$ ipython --no-banner

In [1]: import numpy as np

In [2]: np.set_printoptions(precision=3, suppress=True, linewidth=100)

In [3]: def rnd(a):
   ...:     return np.round(a, 3) + 0
   ...: 

In [4]: feats = np.load("x.npy")

In [5]: feats
Out[5]: 
array([[ 0.,  0., -7.],
       [ 0.,  0.,  5.],
       [-7.,  5.,  0.]])

In [6]: rnd(np.linalg.eigvalsh(feats).min())
Out[6]: np.float64(-8.602)

In [7]: [round(float(np.linalg.det(feats[:i, :i])), 2) + 0 for i in range(1, 4)]
Out[7]: [0.0, 0.0, 0.0]

In [8]: rank = np.linalg.matrix_rank(feats)

In [9]: rank
Out[9]: np.int64(2)

In [10]: N = np.linalg.svd(feats)[2][rank:].T

In [11]: [int(np.linalg.matrix_rank(feats[:, :j + 1])) for j in range(3)]
Out[11]: [1, 1, 2]

In [12]: N.shape
Out[12]: (3, 1)

In [13]: [int(np.linalg.matrix_rank(feats[:i])) for i in range(1, len(feats) + 1)]
Out[13]: [1, 1, 2]

In [14]: np.allclose(feats @ N, 0)
Out[14]: True

In [15]: rnd(N[:, 0] / N[np.abs(N[:, 0]).round(6).argmax(), 0])
Out[15]: array([0.714, 1.   , 0.   ])

In [16]: feats @ N
Out[16]: 
array([[0.],
       [0.],
       [0.]])

In [17]: [int(np.linalg.matrix_rank(np.delete(feats, i, axis=0))) for i in range(3)]
Out[17]: [2, 2, 1]

In [18]: E = np.load("m.npy")

In [19]: E
Out[19]: 
array([[ 4.923,  3.312, -6.228, -1.961],
       [-3.836, -4.043, -2.903, -6.815],
       [ 3.006, -8.357, -0.785,  1.831]])

In [20]: x0 = np.array([3, 2, 0, 1])

In [21]: a = np.maximum(E @ x0, 0)

In [22]: E * (a > 1e-9)[:, None]
Out[22]: 
array([[ 4.923,  3.312, -6.228, -1.961],
       [-0.   , -0.   , -0.   , -0.   ],
       [ 0.   , -0.   , -0.   ,  0.   ]])

In [23]: np.flatnonzero(a > 1e-9)
Out[23]: array([0])

In [24]: a
Out[24]: array([19.432,  0.   ,  0.   ])

In [25]: rng = np.random.default_rng(15554)

In [26]: out = E + rng.integers(-2, 3, (3, 1)) @ rng.integers(-2, 3, (1, 4))

In [27]: rnd(out)
Out[27]: 
array([[  5.923,   5.312,  -6.228,   0.039],
       [ -2.836,  -2.043,  -2.903,  -4.815],
       [  2.006, -10.357,  -0.785,  -0.169]])

In [28]: rnd(np.linalg.svd(out - E, compute_uv=False))
Out[28]: array([5.196, 0.   , 0.   ])

In [29]: np.abs(out - E).sum(axis=1)
Out[29]: array([5., 5., 5.])

In [30]: rnd(out - E)
Out[30]: 
array([[ 1.,  2.,  0.,  2.],
       [ 1.,  2.,  0.,  2.],
       [-1., -2.,  0., -2.]])
